$ ipython --no-banner

In [1]: import numpy as np

In [2]: import numpy.linalg as la

In [3]: np.set_printoptions(precision=2, suppress=True, linewidth=200, sign=" ")

In [4]: K = np.loadtxt("w.csv", delimiter=",")

In [5]: K
Out[5]: 
array([[ 1.,  2.,  0.,  0.,  0.,  0.],
       [ 0.,  0.,  0.,  0.,  0.,  0.],
       [ 1.,  2.,  0.,  0.,  0.,  0.],
       [ 0.,  0.,  1.,  2.,  0.,  0.],
       [ 0.,  0.,  0.,  0.,  0.,  0.],
       [ 0.,  0.,  1.,  2.,  0.,  0.],
       [ 0.,  0.,  0.,  0.,  1.,  2.],
       [ 0.,  0.,  0.,  0.,  0.,  0.],
       [ 0.,  0.,  0.,  0.,  1.,  2.]])

In [6]: Uu, s, VT = la.svd(K)

In [7]: V = VT[:(s > 1e-8).sum()]

In [8]: rng = np.random.default_rng(5098)

In [9]: vec = K[0] + -2 * K[2] + rng.integers(2) * np.eye(6)[0]

In [10]: vec
Out[10]: array([ 0., -2.,  0.,  0.,  0.,  0.])

In [11]: np.diag(V.T @ V)
Out[11]: array([ 0.2,  0.8,  0.2,  0.8,  0.2,  0.8])

In [12]: np.allclose(V.T @ V @ vec, vec)
Out[12]: False

In [13]: round(la.norm(vec - V.T @ V @ vec), 2)
Out[13]: np.float64(0.89)

In [14]: m1 = np.eye(6, dtype=int)[rng.permutation(6)]

In [15]: m1
Out[15]: 
array([[ 0,  0,  1,  0,  0,  0],
       [ 0,  1,  0,  0,  0,  0],
       [ 0,  0,  0,  1,  0,  0],
       [ 0,  0,  0,  0,  0,  1],
       [ 0,  0,  0,  0,  1,  0],
       [ 1,  0,  0,  0,  0,  0]])

In [16]: np.trace(m1)
Out[16]: np.int64(2)

In [17]: np.allclose(m1, m1.T)
Out[17]: False

In [18]: np.sort(np.abs(la.eigvals(m1)))
Out[18]: array([ 1.,  1.,  1.,  1.,  1.,  1.])

In [19]: (m1 - m1.T) / 2
Out[19]: 
array([[ 0. ,  0. ,  0.5,  0. ,  0. , -0.5],
       [ 0. ,  0. ,  0. ,  0. ,  0. ,  0. ],
       [-0.5,  0. ,  0. ,  0.5,  0. ,  0. ],
       [ 0. ,  0. , -0.5,  0. ,  0. ,  0.5],
       [ 0. ,  0. ,  0. ,  0. ,  0. ,  0. ],
       [ 0.5,  0. ,  0. , -0.5,  0. ,  0. ]])

In [20]: np.round(la.det(m1), 2)
Out[20]: np.float64(-1.0)

In [21]: np.round(np.abs(la.eigvals(m1)).max(), 2)
Out[21]: np.float64(1.0)

In [22]: round(la.det(m1), 2)
Out[22]: np.float64(-1.0)

In [23]: m1 @ m1
Out[23]: 
array([[ 0,  0,  0,  1,  0,  0],
       [ 0,  1,  0,  0,  0,  0],
       [ 0,  0,  0,  0,  0,  1],
       [ 1,  0,  0,  0,  0,  0],
       [ 0,  0,  0,  0,  1,  0],
       [ 0,  0,  1,  0,  0,  0]])

In [24]: (m1 != 0).astype(int)
Out[24]: 
array([[ 0,  0,  1,  0,  0,  0],
       [ 0,  1,  0,  0,  0,  0],
       [ 0,  0,  0,  1,  0,  0],
       [ 0,  0,  0,  0,  0,  1],
       [ 0,  0,  0,  0,  1,  0],
       [ 1,  0,  0,  0,  0,  0]])

In [25]: np.flatnonzero(la.matrix_power((m1 != 0) + (m1.T != 0) + np.eye(6), 6)[3])
Out[25]: array([ 0,  2,  3,  5])

In [26]: r = la.matrix_rank(K)

In [27]: r
Out[27]: np.int64(3)

In [28]: N = la.svd(K)[2][r:].T

In [29]: la.matrix_rank(K.T @ K), la.matrix_rank(K @ K.T)
Out[29]: (np.int64(3), np.int64(3))

In [30]: [int(la.matrix_rank(K[:i])) for i in range(1, len(K) + 1)]
Out[30]: [1, 1, 1, 2, 2, 2, 3, 3, 3]

In [31]: [int(la.matrix_rank(K[:, :j + 1])) for j in range(6)]
Out[31]: [1, 1, 2, 2, 3, 3]

In [32]: N @ N.T
Out[32]: 
array([[ 0.8, -0.4,  0. ,  0. ,  0. ,  0. ],
       [-0.4,  0.2,  0. ,  0. ,  0. ,  0. ],
       [ 0. ,  0. ,  0.8, -0.4,  0. ,  0. ],
       [ 0. ,  0. , -0.4,  0.2,  0. ,  0. ],
       [ 0. ,  0. ,  0. ,  0. ,  0.8, -0.4],
       [ 0. ,  0. ,  0. ,  0. , -0.4,  0.2]])
